$ python3 -q
>>> import numpy as np
>>> np.set_printoptions(precision=2, suppress=True, linewidth=140, floatmode="fixed")
>>> rd = lambda a: np.round(a, 2) + 0
>>> rng = np.random.default_rng(5)
>>> arr = rng.normal(size=(31, 6))
>>> arr = 10 * arr / np.linalg.norm(arr, axis=1, keepdims=True)
>>> rd(arr)
array([[-4.04, -6.67, -1.25,  2.12,  5.72,  0.55],
       [-2.30, -3.27,  3.12,  6.82,  1.14, -5.14],
       [-3.41,  5.70,  0.72, -6.17, -0.30, -4.14],
       [-4.69, -3.64, -5.32,  4.12, -0.47, -4.39],
       [ 1.91,  3.86, -7.65, -1.20, -4.57, -0.81],
       [-7.43,  0.12, -0.22, -1.75, -6.04, -2.28],
       [-4.39, -5.45,  0.90, -4.46,  4.70,  2.88],
       [-6.57,  0.90, -3.63,  0.11,  0.14, -6.54],
       [-1.14, -1.25,  4.70, -5.77,  3.60, -5.37],
       [-1.07, -2.72,  4.68,  1.84,  7.86,  2.08],
       [ 4.35,  4.33, -3.12, -0.36,  6.95, -2.04],
       [ 2.39, -0.27,  7.72, -4.63, -1.93,  3.07],
       [ 0.41, -3.44,  3.56, -5.16, -4.77, -5.10],
       [ 4.51, -1.68, -4.53, -5.30,  1.97, -4.92],
       [-6.59,  3.18, -6.20, -1.67, -0.04, -2.31],
       [-0.20,  5.04, -1.94, -4.74, -6.91, -0.77],
       [-2.95,  2.22, -3.88, -4.00, -6.03, -4.35],
       [ 0.63, -1.49,  0.39,  7.45,  1.88, -6.18],
       [ 7.59,  1.52, -4.12,  3.97,  0.08, -2.69],
       [-3.78, -5.92,  0.29,  6.37, -1.94,  2.51],
       [ 6.93, -4.49,  0.95, -1.13, -3.91, -3.79],
       [-0.15,  4.17, -5.11,  0.52,  6.94,  2.85],
       [ 3.91,  2.07,  2.19,  8.21,  2.80,  0.58],
       [ 3.21, -4.16, -1.53,  3.59,  2.85,  7.00],
       [ 0.03, -4.59,  6.12,  3.43, -3.33,  4.32],
       [ 0.12, -6.91, -1.60, -1.94,  6.06, -3.02],
       [-1.66, -1.81, -2.48, -5.99,  1.44,  7.06],
       [ 3.34, -4.97, -6.16,  0.64, -3.79, -3.38],
       [-5.05,  5.87,  2.76, -2.93,  2.73,  4.04],
       [-9.27, -2.13, -1.50,  2.51, -0.47, -0.89],
       [-0.14,  4.56,  5.32, -1.29, -2.28,  6.63]])
>>> x0 = np.array([-2, -1, 2, 2, -1, 0])
>>> rd(arr @ np.eye(6)[1])
array([-6.67, -3.27,  5.70, -3.64,  3.86,  0.12, -5.45,  0.90, -1.25, -2.72,  4.33, -0.27, -3.44, -1.68,  3.18,  5.04,  2.22, -1.49,  1.52,
       -5.92, -4.49,  4.17,  2.07, -4.16, -4.59, -6.91, -1.81, -4.97,  5.87, -2.13,  4.56])
>>> (arr @ x0).argmax()
np.int64(19)
>>> W0 = np.load("data.npy")
>>> W0
array([[ 161.03,   20.75,   21.08, -119.51,   59.72],
       [ 161.04,   19.92,   18.78, -120.90,   60.44],
       [ 160.52,   21.87,   18.41, -118.63,   59.67],
       [ 158.61,   19.97,   19.10, -120.07,   60.68],
       [ 161.93,   20.25,   19.52, -119.05,   61.42],
       [ 159.83,   20.09,   19.58, -121.01,   60.07],
       [ 159.78,   21.76,   21.49, -118.74,   57.65],
       [ 161.16,   17.94,   19.51, -118.28,   60.72],
       [ 161.99,   21.60,   20.34, -119.26,   59.75],
       [ 160.29,   20.95,   21.89, -118.82,   60.19],
       [ 160.76,   18.84,   18.95, -118.22,   61.38],
       [ 163.25,   22.67,   17.95, -120.45,   61.07],
       [ 161.44,   19.57,   20.92, -118.76,   61.56],
       [ 159.25,   19.44,   18.83, -120.59,   59.20],
       [ 158.77,   21.27,   20.82, -121.33,   59.01],
       [ 160.28,   19.86,   19.25, -120.23,   59.55]])
>>> x0 = np.array([1, 2, 2, 0, 1])
>>> rhs = W0 @ x0
>>> rd(np.linalg.pinv(W0) @ W0)
array([[1.00, 0.00, 0.00, 0.00, 0.00],
       [0.00, 1.00, 0.00, 0.00, 0.00],
       [0.00, 0.00, 1.00, 0.00, 0.00],
       [0.00, 0.00, 0.00, 1.00, 0.00],
       [0.00, 0.00, 0.00, 0.00, 1.00]])
>>> try:
...     np.linalg.solve(W0, rhs)
... except np.linalg.LinAlgError as e:
...     print("failed:", e)
... 
failed: Last 2 dimensions of the array must be square
>>> rhs = rhs + 0.1 * rng.normal(size=16)
>>> rd(rhs)
array([304.31, 298.82, 300.75, 297.48, 302.99, 299.28, 303.84, 296.83, 305.64, 306.35, 297.72, 305.43, 303.88, 295.14, 301.91, 297.84])
>>> beta, *_ = np.linalg.lstsq(W0, rhs)
>>> rd(beta)
array([0.98, 1.99, 2.02, 0.00, 1.03])
>>> D = np.linalg.norm(W0[:, None] - W0[None], axis=-1)
>>> np.unravel_index(D.round(6).argmax(), D.shape)
(np.int64(6), np.int64(11))
>>> D.mean(axis=1).argmax()
np.int64(11)
>>> D.shape
(16, 16)
>>> B = np.array([[3, 4, 8, 8], [9, 0, 3, 2], [2, 1, 2, 5], [2, 6, 8, 6]])
>>> E = np.triu(B, 1)
>>> E
array([[0, 4, 8, 8],
       [0, 0, 3, 2],
       [0, 0, 0, 5],
       [0, 0, 0, 0]])
>>> r = np.linalg.matrix_rank(E)
>>> r
np.int64(3)
>>> ns = np.linalg.svd(E)[2][r:].T
>>> [int(np.linalg.matrix_rank(E[:i])) for i in range(1, len(E) + 1)]
[1, 2, 3, 3]
>>> [int(np.linalg.matrix_rank(np.delete(E, i, axis=0))) for i in range(4)]
[2, 2, 2, 3]
>>> E @ ns
array([[0.00],
       [0.00],
       [0.00],
       [0.00]])
>>> np.linalg.matrix_rank(E.T @ E), np.linalg.matrix_rank(E @ E.T)
(np.int64(3), np.int64(3))
>>> ns @ ns.T
array([[1.00, 0.00, 0.00, 0.00],
       [0.00, 0.00, 0.00, 0.00],
       [0.00, 0.00, 0.00, 0.00],
       [0.00, 0.00, 0.00, 0.00]])
>>> [int(np.linalg.matrix_rank(np.linalg.matrix_power(E, p))) for p in range(1, 5)]
[3, 2, 1, 0]
>>> np.prod(np.diag(E)), rd(np.linalg.det(E))
(np.int64(0), np.float64(0.0))
>>> U, s, vt = np.linalg.svd(E)
>>> np.argmax(s[:-1] / (s[1:] + 1e-6)) + 1
np.int64(3)
>>> B = U[:, :3] @ np.diag(s[:3]) @ vt[:3]
>>> rd(B)
array([[0.00, 4.00, 8.00, 8.00],
       [0.00, 0.00, 3.00, 2.00],
       [0.00, 0.00, 0.00, 5.00],
       [0.00, 0.00, 0.00, 0.00]])
>>> rd(np.abs(E - B).max())
np.float64(0.0)
>>> rd(np.linalg.norm(E - B) / np.linalg.norm(E))
np.float64(0.0)
>>> r0 = np.array([2, 2, -3, 2])
>>> mat = np.array([np.roll(r0, i) for i in range(4)])
>>> mat
array([[ 2,  2, -3,  2],
       [ 2,  2,  2, -3],
       [-3,  2,  2,  2],
       [ 2, -3,  2,  2]])
>>> np.einsum("ii->", mat)
np.int64(8)
>>> np.kron(np.eye(2, dtype=int), mat)
array([[ 2,  2, -3,  2,  0,  0,  0,  0],
       [ 2,  2,  2, -3,  0,  0,  0,  0],
       [-3,  2,  2,  2,  0,  0,  0,  0],
       [ 2, -3,  2,  2,  0,  0,  0,  0],
       [ 0,  0,  0,  0,  2,  2, -3,  2],
       [ 0,  0,  0,  0,  2,  2,  2, -3],
       [ 0,  0,  0,  0, -3,  2,  2,  2],
       [ 0,  0,  0,  0,  2, -3,  2,  2]])
>>> rd(np.poly(mat))
array([   1.00,   -8.00,  -10.00,  200.00, -375.00])
>>> np.all(np.linalg.eigvalsh(mat) > 0)
np.False_
>>> [round(float(np.linalg.det(mat[:i, :i])), 2) + 0 for i in range(1, 5)]
[2.0, 0.0, -50.0, -375.0]
>>> idx = rng.permutation(4)
>>> idx
array([3, 1, 2, 0])
>>> B = mat[idx][:, idx]
>>> rd(np.sort(np.abs(np.linalg.eigvals(B))))
array([3.00, 5.00, 5.00, 5.00])
>>> B
array([[ 2, -3,  2,  2],
       [-3,  2,  2,  2],
       [ 2,  2,  2, -3],
       [ 2,  2, -3,  2]])
>>> B = mat + rng.integers(-2, 3, (4, 3)) @ rng.integers(-2, 3, (3, 4))
>>> B
array([[-6, -6, -5,  8],
       [ 3,  5,  3, -6],
       [-5,  0,  0,  2],
       [ 8, -1,  2,  2]])
>>> np.abs(B - mat).sum(axis=1)
array([24,  8,  6,  8])
>>> rd(np.linalg.det(E.T))
np.float64(0.0)
>>> rd(np.linalg.det(2 * E)), rd(np.linalg.det(E))
(np.float64(0.0), np.float64(0.0))
>>> np.einsum("ij,ji->", E, E)
np.int64(0)
>>> np.poly(E)
array([1.00, 0.00, 0.00, 0.00, 0.00])
>>> rd(np.linalg.eigvals(E))
array([0.00, 0.00, 0.00, 0.00])
>>> rd(np.linalg.det(E[::-1]))
np.float64(0.0)
>>> np.kron(np.eye(2, dtype=int), E)
array([[0, 4, 8, 8, 0, 0, 0, 0],
       [0, 0, 3, 2, 0, 0, 0, 0],
       [0, 0, 0, 5, 0, 0, 0, 0],
       [0, 0, 0, 0, 0, 0, 0, 0],
       [0, 0, 0, 0, 0, 4, 8, 8],
       [0, 0, 0, 0, 0, 0, 3, 2],
       [0, 0, 0, 0, 0, 0, 0, 5],
       [0, 0, 0, 0, 0, 0, 0, 0]])
>>> F = np.array([[-0.71, 0.54, 0.48],
...     [-0.58, 0.42, 0.37],
...     [0.96, -0.87, -0.82],
...     [-1.0, 0.97, 0.95],
...     [-0.94, 0.83, 0.78],
...     [0.96, -0.87, -0.82],
...     [0.22, -0.15, -0.13],
...     [0.58, -0.42, -0.37],
...     [0.96, -0.87, -0.82],
...     [-0.94, 0.83, 0.78],
...     [-0.91, 0.78, 0.72],
...     [0.99, -0.96, -0.93]])
>>> G = np.cov(F, rowvar=False)
>>> rd(np.corrcoef(F.T))
array([[ 1.00, -1.00, -0.99],
       [-1.00,  1.00,  1.00],
       [-0.99,  1.00,  1.00]])
>>> G.shape
(3, 3)
>>> x0 = np.array([1, 6, 0])
>>> h = np.maximum(F @ x0, 0)
>>> np.flatnonzero(h > 1e-9)
array([ 0,  1,  3,  4,  9, 10])
>>> rd(np.tanh(F @ x0))
array([ 0.99,  0.96, -1.00,  1.00,  1.00, -1.00, -0.59, -0.96, -1.00,  1.00,  1.00, -1.00])
>>> rd(np.maximum(F @ (3 * x0), 0))
array([ 7.59,  5.82,  0.00, 14.46, 12.12,  0.00,  0.00,  0.00,  0.00, 12.12, 11.31,  0.00])
>>> Q, vecs = np.linalg.qr(F[:, :2])[0], np.linalg.qr(F[:, 2:])[0]
>>> s = np.linalg.svd(Q.T @ vecs, compute_uv=False)
>>> rd(np.linalg.norm(Q @ Q.T - vecs @ vecs.T, 2))
np.float64(1.0)
>>> (s > 0.9).sum()
np.int64(1)
>>> K = np.array([[-3, -2, -4, 1], [0, 4, 2, 3], [0, 0, -2, -5], [0, 0, 0, 5]])
>>> idx = rng.permutation(4)
>>> idx
array([2, 3, 1, 0])
>>> B = K[idx][:, idx]
>>> rd(np.linalg.det(B)), rd(np.linalg.det(K[idx]))
(np.float64(120.0), np.float64(-120.0))
>>> np.trace(B)
np.int64(4)
>>> B
array([[-2, -5,  0,  0],
       [ 0,  5,  0,  0],
       [ 2,  3,  4,  0],
       [-4,  1, -2, -3]])
